$ ipython --no-banner

In [1]: import numpy as np

In [2]: np.set_printoptions(precision=3, suppress=True, linewidth=140)

In [3]: M = np.load("w.npy")

In [4]: M
Out[4]: 
array([[-3, 16,  3, -5,  4, -2],
       [-4, 20, -4, -1,  5, -5],
       [-3, -8,  1,  4, -2, -3],
       [ 5, 20,  2, -3,  5, -2],
       [ 5, 16,  4, -5,  4, -2],
       [ 5, 12,  3, -1,  3,  0],
       [-4,  8,  5,  4,  2,  3]])

In [5]: Uu, sig, Vt = np.linalg.svd(M)

In [6]: print(sig.round(3) + 0)
[41.96  11.805  9.186  5.46   4.666  0.   ]

In [7]: np.argmax(sig[:-1] / (sig[1:] + 1e-6)) + 1
Out[7]: np.int64(5)

In [8]: A2 = Uu[:, :5] @ np.diag(sig[:5]) @ Vt[:5]

In [9]: np.round(np.abs(M - A2).max(), 3)
Out[9]: np.float64(0.0)

In [10]: np.round(np.linalg.norm(M - A2) / np.linalg.norm(M), 3)
Out[10]: np.float64(0.0)

In [11]: print(np.linalg.matrix_rank(A2))
5

In [12]: A2.round(3) + 0
Out[12]: 
array([[-3., 16.,  3., -5.,  4., -2.],
       [-4., 20., -4., -1.,  5., -5.],
       [-3., -8.,  1.,  4., -2., -3.],
       [ 5., 20.,  2., -3.,  5., -2.],
       [ 5., 16.,  4., -5.,  4., -2.],
       [ 5., 12.,  3., -1.,  3.,  0.],
       [-4.,  8.,  5.,  4.,  2.,  3.]])

In [13]: Uu, sig, Vt = np.linalg.svd(M, full_matrices=False)

In [14]: Uu.shape, sig.shape, Vt.shape
Out[14]: ((7, 6), (6,), (6, 6))

In [15]: print(np.allclose(Uu * sig @ Vt, M))
True

In [16]: A2 = np.array([[4, 0], [4, 4], [1, 4], [4, 3], [2, 0], [2, 2]])

In [17]: print(np.einsum("ik,kj->ij", M, A2))
[[ 39  57]
 [ 56  51]
 [-37 -22]
 [ 96  75]
 [ 72  61]
 [ 73  57]
 [ 47  70]]

In [18]: M @ A2
Out[18]: 
array([[ 39,  57],
       [ 56,  51],
       [-37, -22],
       [ 96,  75],
       [ 72,  61],
       [ 73,  57],
       [ 47,  70]])

In [19]: np.linalg.matrix_rank(M @ A2)
Out[19]: np.int64(2)

In [20]: np.linalg.matrix_rank(np.vstack([M, A2.T]))
Out[20]: np.int64(6)

In [21]: np.einsum("ij->j", M)
Out[21]: array([  1,  84,  14,  -7,  21, -11])

In [22]: arr = np.loadtxt("run13.csv", delimiter=",")

In [23]: print(arr)
[[ -6.   1.   3.  -3.   6.   1.  -6. -10.   1.  -5.   0.  -1.  -1.   2.]
 [  0.   2.   7.   2.   2.   0.   0.  -5.   5.  -5.   2.   5.  -2.   1.]
 [-12.   6.   7.   2.   9.   7.  -2.  -5.   2.  -8.   1.  -1.  -2.   2.]
 [ -1.  -1.   3.  -1.   1.  -1.   1.   3.   0.   2.   3.   3.  -2.  -2.]
 [ -2.   2.   5.  -1.  -1. -10. -11.  -5.   0.  -4.   2.  11.  -2.  -9.]
 [ -6.  -1.   4.  -3.   3.  -3.  -5.  -1.   1.   4.   3.   2.   0.  -4.]
 [ -6.   3.   6.   5.   1.  -1.  -4.   3.  -2.  -2.  -1.   1.  -2.   0.]
 [  0.   5.   9.   3.   5.   0.  -5. -10.   7.   0.  -3.   6.  -7.   2.]
 [  2.   1.   7.   0.  -2. -10. -11.  -6.   3.   4.   0.   8.  -6.  -7.]
 [ -3.   1.   6.   0.   3.  -4.   0.   5.  -2.  -1.   5.   6.   0.  -5.]
 [ -2.   0.   0.  -2.   3.   2.  -1.  -3.   3.  -1.   0.   1.   0.   0.]
 [ -7.   5.   5.   1.   6.   3.  -4.  -1.  -3.  -4.   0.  -4.  -1.  -1.]
 [ -6.   2.   2.  -1.   6.   4.  -2.  -1.   1.  -5.   3.   0.  -3.  -2.]
 [  0.   2.   3.   1.   1.   4.  -1.   1.  -2.  -5.   1.  -1.  -1.   2.]
 [  7.   0.   9.  -3.   4.  -1.  -3.  -2.  -1.   2.   0.   1.  -4.   2.]
 [ -4.   5.   3.   2.   4.   2.   1.  -5.   6.  -6.   4.   9.  -2.  -3.]
 [ -1.   1.   5.  -1.   3.  -2.  -9.  -4.  -1.   0.   0.  -3.  -4.  -1.]
 [  1.   4.   6.  -1.   0.   4.  -4.  -2.  -1.  -1.  -1.   2.  -6.   0.]
 [ -5.   0.   6.  -3.   4.   6.  -5.  -7.   3.  -8.   2.   3.  -3.   5.]
 [  2.   0.   3.  -3.   1.   1.  -3.  -3.  -2.  -1.  -3.  -1.  -1.   3.]
 [ -8.   7.   7.   6.   7.  -3.  -7. -11.   4.  -7.  -4.   0.   0.   0.]
 [  0.   4.   1.   2.   4.   1.  -3. -10.   3.  -7.  -1.   4.  -6.   1.]
 [ -2.   2.   3.   1.   2.  -3.  -1.   2.  -2.  -3.   2.   3.   2.  -3.]
 [  0.   8.   4.   3.   5.   7.  -5. -13.   5.  -7.  -4.  -2.  -6.   4.]
 [  0.   7.   8.   4.   4.   3.  -6.  -4.  -2.  -2.  -5.  -7.   1.   4.]
 [ -4.   1.   4.  -3.   4.   2.  -2.  -8.   2. -10.   1.   4.  -3.   1.]
 [ -4.   2.   9.   0.   6.   3.   2.  -1.   1.  -3.   4.   4.  -2.   2.]
 [  2.   0.   3.  -3.   1.   1.  -3.  -3.  -2.  -1.  -3.  -1.  -1.   3.]
 [ -2.   4.   9.   5.  -3.  -3.  -4.   3.  -2.   0.  -1.   0.  -2.  -2.]
 [  0.   1.   1.  -3.   3.   2.   0.  -3.   6.   2.   4.   7.  -5.  -5.]
 [ -4.   4.   5.   7.   4.  -1.  -3.  -7.   6.  -2.  -4.   1.  -1.   4.]
 [ -5.   4.  10.   4.   6.  -2.   0.  -1.   4.  -2.   3.   6.  -1.  -1.]
 [  0.   5.   1.   0.   2.   2.  -3.  -6.   2.   1.  -2.   0.  -1.  -2.]
 [ -6.   3.   1.   0.   2.   2.  -4.  -3.   0.  -9.   1.   0.  -1.  -3.]
 [ -3.   3.   3.   0.   3.   1.  -3.  -3.  -1.   0.  -3.  -3.   2.   1.]
 [ -8.   3.   3.   1.   1.   1.  -8.  -3.  -1.  -1.  -2.  -4.   2.   0.]
 [-11.   6.  12.   6.   7.  -4.  -3.   0.  -1.  -5.   1.   6.   1.  -1.]
 [ -8.   6.   8.   7.  -1.  -6.  -7.   3.  -5.  -9.  -1.   4.   2.  -4.]
 [ -2.   1.   1.   3.   1.  -3.  -3.  -1.   0.  -1.  -2.   1.   0.   0.]
 [ -5.   5.  12.   5.   1.  -3.  -2.  -2.   1.   0.  -1.   2.  -1.   0.]
 [-10.   4.   1.   3.   5.  -2. -11.  -6.  -1.  -5.  -2.  -4.   1.  -2.]
 [ -2.   2.   3.   1.   2.  -3.  -1.   2.  -2.  -3.   2.   3.   2.  -3.]
 [  0.   0.   1.  -2.  -1.   1.  -3.  -8.   5.  -1.   2.   6.  -5.   0.]
 [ -5.   4.   8.   2.   1. -10. -10.  -3.  -1.   0.   0.   2.   4.  -7.]
 [ -5.   5.   5.   4.   1.   0.  -3.   3.  -4.  -6.   0.   0.   2.  -1.]
 [ -1.   1.   5.   0.   1.   3.   0.  -4.   0.  -4.  -2.   1.  -2.   6.]]

In [24]: P = arr @ np.linalg.solve(arr.T @ arr, arr.T)

In [25]: np.round(P @ arr[:, 11], 3) + 0
Out[25]: 
array([-1.,  5., -1.,  3., 11.,  2.,  1.,  6.,  8.,  6.,  1., -4.,  0., -1.,  1.,  9., -3.,  2.,  3., -1.,  0.,  4.,  3., -2., -7.,  4.,
        4., -1.,  0.,  7.,  1.,  6.,  0.,  0., -3., -4.,  6.,  4.,  1.,  2., -4.,  3.,  6.,  2.,  0.,  1.])
